In [1]: import numpy as np

In [2]: import numpy.linalg as la

In [3]: np.set_printoptions(precision=2, suppress=True, linewidth=100)

In [4]: mat = np.load("a.npy")

In [5]: mat
Out[5]: 
array([[42,  4, -2, -5],
       [-2, 33, -3, -5],
       [ 5,  5, 45, -5],
       [ 0, -3, -3, 24]])

In [6]: O, R = la.qr(mat)

In [7]: R
Out[7]: 
array([[-42.34,  -3.  ,  -3.47,   5.31],
       [  0.  , -33.62,  -3.47,   7.91],
       [  0.  ,   0.  , -44.98,   5.03],
       [  0.  ,   0.  ,   0.  ,  23.13]])

In [8]: np.round(O.T @ O, 2) + 0
Out[8]: 
array([[1., 0., 0., 0.],
       [0., 1., 0., 0.],
       [0., 0., 1., 0.],
       [0., 0., 0., 1.]])

In [9]: O.round(2) + 0
Out[9]: 
array([[-0.99, -0.03,  0.12,  0.  ],
       [ 0.05, -0.99,  0.14,  0.08],
       [-0.12, -0.14, -0.98,  0.07],
       [ 0.  ,  0.09,  0.06,  0.99]])

In [10]: np.allclose(R.T @ R, mat.T @ mat)
Out[10]: True

In [11]: O.shape, R.shape
Out[11]: ((4, 4), (4, 4))

In [12]: np.round(la.norm(mat) ** 2 / la.norm(mat, 2) ** 2, 2)
Out[12]: np.float64(2.51)

In [13]: round(la.norm(mat, "nuc"), 2)
Out[13]: np.float64(145.17)

In [14]: la.norm(mat, axis=1).argmax()
Out[14]: np.int64(2)

In [15]: round(la.norm(mat[0], 1), 2), round(float(la.norm(mat[0], np.inf)), 2)
Out[15]: (np.float64(53.0), 42.0)

In [16]: la.norm(mat, axis=0)
Out[16]: array([42.34, 33.75, 45.24, 25.51])

In [17]: round(la.norm(mat[0] - mat[2]), 2)
Out[17]: np.float64(59.82)

In [18]: X = np.loadtxt("dump.csv", delimiter=",")

In [19]: X
Out[19]: 
array([[ 1., -3.,  0.],
       [-3.,  4., -3.],
       [ 0., -3.,  3.]])

In [20]: evals, evecs = la.eigh(X)

In [21]: evals
Out[21]: array([-1.53,  2.1 ,  7.43])

In [22]: la.eigvalsh(X + 5 * np.eye(3))
Out[22]: array([ 3.47,  7.1 , 12.43])

In [23]: np.round(evecs @ np.diag(evals) @ evecs.T, 2) + 0
Out[23]: 
array([[ 1., -3.,  0.],
       [-3.,  4., -3.],
       [ 0., -3.,  3.]])

In [24]: np.abs(evecs[:, -1]).round(6).argmax()
Out[24]: np.int64(1)

In [25]: np.abs(evecs[:, -1])
Out[25]: array([0.36, 0.77, 0.52])

In [26]: np.round(evecs.T @ evecs, 2) + 0
Out[26]: 
array([[1., 0., 0.],
       [0., 1., 0.],
       [0., 0., 1.]])

In [27]: la.eigvalsh(X @ X)
Out[27]: array([ 2.36,  4.43, 55.22])

In [28]: (evals > 1e-8).sum(), (evals < -1e-8).sum()
Out[28]: (np.int64(2), np.int64(1))

In [29]: np.unique(evals.round(6) + 0, return_counts=True)[1]
Out[29]: array([1, 1, 1])

In [30]: np.round(evecs.T @ X @ evecs, 2) + 0
Out[30]: 
array([[-1.53,  0.  ,  0.  ],
       [ 0.  ,  2.1 ,  0.  ],
       [ 0.  ,  0.  ,  7.43]])

In [31]: rng = np.random.default_rng(36)

In [32]: labels = rng.integers(0, 3, 7)

In [33]: A = np.array([[-7, -9, -3, -4, 1, -4, -6],
    ...:     [-9, 9, 1, -4, 2, 8, -4],
    ...:     [8, 4, -2, -4, -9, 7, 4],
    ...:     [-9, 6, 1, -6, 9, 8, -1],
    ...:     [8, -8, 4, 3, 5, -9, 0],
    ...:     [1, -5, -1, -2, 5, 2, -8],
    ...:     [6, -8, -3, 4, 0, -1, -5]]) * (labels[:, None] == labels)

In [34]: A
Out[34]: 
array([[-7,  0, -3, -4,  1,  0,  0],
       [ 0,  9,  0,  0,  0,  0,  0],
       [ 8,  0, -2, -4, -9,  0,  0],
       [-9,  0,  1, -6,  9,  0,  0],
       [ 8,  0,  4,  3,  5,  0,  0],
       [ 0,  0,  0,  0,  0,  2, -8],
       [ 0,  0,  0,  0,  0, -1, -5]])

In [35]: np.allclose(A, A.T)
Out[35]: False

In [36]: A.inv()
Traceback (most recent call last):
  Cell In[36], line 1
    A.inv()
AttributeError: 'numpy.ndarray' object has no attribute 'inv'


In [37]: np.sort(np.abs(la.eigvals(A)))
Out[37]: array([ 3.  ,  3.22,  6.  ,  6.1 ,  6.1 ,  9.  , 13.84])

In [38]: la.matrix_power(A, 4)
Out[38]: 
array([[ 15165,      0,   4027,  10820,  -4317,      0,      0],
       [     0,   6561,      0,      0,      0,      0,      0],
       [ -5686,      0,   -306,  -5376,   3897,      0,      0],
       [ 26665,      0,   7487,  22116,  -8405,      0,      0],
       [-10098,      0,  -2778,  -6563,   2569,      0,      0],
       [     0,      0,      0,      0,      0,    216,   1080],
       [     0,      0,      0,      0,      0,    135,   1161]])

In [39]: B = np.array([[-1, -2, 1],
    ...:     [1, 3, 1],
    ...:     [-3, 2, -2],
    ...:     [3, -1, -3],
    ...:     [1, 3, -1],
    ...:     [-3, 1, -1],
    ...:     [2, -2, -3]])

In [40]: np.einsum("ik,kj->ji", A, B)
Out[40]: 
array([[  5,   9, -23,  -3,  -6, -22,  -7],
       [ 15,  27, -43,  53,   4,  18,   9],
       [ 10,   9,  33,  -2, -14,  22,  16]])

In [41]: B @ A
Traceback (most recent call last):
  Cell In[41], line 1
    B @ A
ValueError: matmul: Input operand 1 has a mismatch in its core dimension 0, with gufunc signature (n?,k),(k,m?)->(n?,m?) (size 7 is different from 3)


In [42]: la.matrix_rank(np.vstack([A, B.T]))
Out[42]: np.int64(7)

In [43]: labels = rng.permutation(7)

In [44]: labels
Out[44]: array([6, 2, 4, 0, 3, 1, 5])

In [45]: B = A[labels][:, labels]

In [46]: round(la.det(B), 2), round(la.det(A[labels]), 2)
Out[46]: (np.float64(268596.0), np.float64(268596.0))

In [47]: np.diag(B)
Out[47]: array([-5, -2,  5, -7, -6,  9,  2])

In [48]: np.sort(np.abs(la.eigvals(B)))
Out[48]: array([ 3.  ,  3.22,  6.  ,  6.1 ,  6.1 ,  9.  , 13.84])

In [49]: np.trace(B)
Out[49]: np.int64(-4)

In [50]: M = np.loadtxt("case9.csv", delimiter=",")

In [51]: M
Out[51]: 
array([[ 5.,  5.,  5.,  5.,  5.,  5.,  5.],
       [ 5., 10., 10., 10., 10., 10., 10.],
       [ 5., 10., 15., 15., 15., 15., 15.],
       [ 5., 10., 15., 20., 20., 20., 20.],
       [ 5., 10., 15., 20., 25., 25., 25.],
       [ 5., 10., 15., 20., 25., 30., 30.],
       [ 5., 10., 15., 20., 25., 30., 35.]])

In [52]: x = np.ones(7)

In [53]: for _ in range(5):
    ...:     x = M @ x
    ...:     x /= la.norm(x)
    ...:     print(round(x @ M @ x, 2))
    ...: 
114.26
114.4
114.4
114.4
114.4

In [54]: x
Out[54]: array([0.11, 0.21, 0.3 , 0.38, 0.45, 0.49, 0.51])

In [55]: F = np.array([[0, 5, 0, 5, 0, 5, 0],
    ...:     [1, 0, 0, 0, 0, 0, 3],
    ...:     [0, 0, 0, 0, 0, 2, 0],
    ...:     [0, 0, 0, 0, 0, 0, 0],
    ...:     [3, 0, 0, 0, 0, 0, 0]])

In [56]: F
Out[56]: 
array([[0, 5, 0, 5, 0, 5, 0],
       [1, 0, 0, 0, 0, 0, 3],
       [0, 0, 0, 0, 0, 2, 0],
       [0, 0, 0, 0, 0, 0, 0],
       [3, 0, 0, 0, 0, 0, 0]])

In [57]: np.round(la.norm(F, 2) / la.norm(F), 2)
Out[57]: np.float64(0.88)

In [58]: [round(float(x), 2) for x in la.svd(F, compute_uv=False)[:3]]
Out[58]: [8.74, 3.54, 2.54]

In [59]: np.argsort(-la.norm(F, axis=0).round(6), kind="stable")[:3]
Out[59]: array([5, 1, 3])

In [60]: la.cond(F) > 100
Out[60]: np.True_

In [61]: np.abs(np.diag(la.qr(F)[1])) > 1e-9
Out[61]: array([ True,  True, False, False, False])

In [62]: la.lstsq(F[:-1].T, F[-1])[2]
Out[62]: np.int32(3)

In [63]: np.allclose(F[:-1].T @ la.lstsq(F[:-1].T, F[-1])[0], F[-1])
Out[63]: False

In [64]: np.unique(F.round(6), axis=0).shape
Out[64]: (5, 7)

In [65]: th = np.radians(60)

In [66]: R = np.eye(7)

In [67]: R[4, 4] = R[2, 2] = np.cos(th)

In [68]: R[4, 2], R[2, 4] = -np.sin(th), np.sin(th)

In [69]: R
Out[69]: 
array([[ 1.  ,  0.  ,  0.  ,  0.  ,  0.  ,  0.  ,  0.  ],
       [ 0.  ,  1.  ,  0.  ,  0.  ,  0.  ,  0.  ,  0.  ],
       [ 0.  ,  0.  ,  0.5 ,  0.  ,  0.87,  0.  ,  0.  ],
       [ 0.  ,  0.  ,  0.  ,  1.  ,  0.  ,  0.  ,  0.  ],
       [ 0.  ,  0.  , -0.87,  0.  ,  0.5 ,  0.  ,  0.  ],
       [ 0.  ,  0.  ,  0.  ,  0.  ,  0.  ,  1.  ,  0.  ],
       [ 0.  ,  0.  ,  0.  ,  0.  ,  0.  ,  0.  ,  1.  ]])

In [70]: B = F @ R.T

In [71]: la.svd(F, compute_uv=False), la.svd(B, compute_uv=False)
Out[71]: (array([8.74, 3.54, 2.54, 1.62, 0.  ]), array([8.74, 3.54, 2.54, 1.62, 0.  ]))

In [72]: np.abs(B - F).max(axis=0)
Out[72]: array([0., 0., 0., 0., 0., 0., 0.])

In [73]: np.allclose(F @ F.T, B @ B.T)
Out[73]: True

In [74]: B
Out[74]: 
array([[0., 5., 0., 5., 0., 5., 0.],
       [1., 0., 0., 0., 0., 0., 3.],
       [0., 0., 0., 0., 0., 2., 0.],
       [0., 0., 0., 0., 0., 0., 0.],
       [3., 0., 0., 0., 0., 0., 0.]])
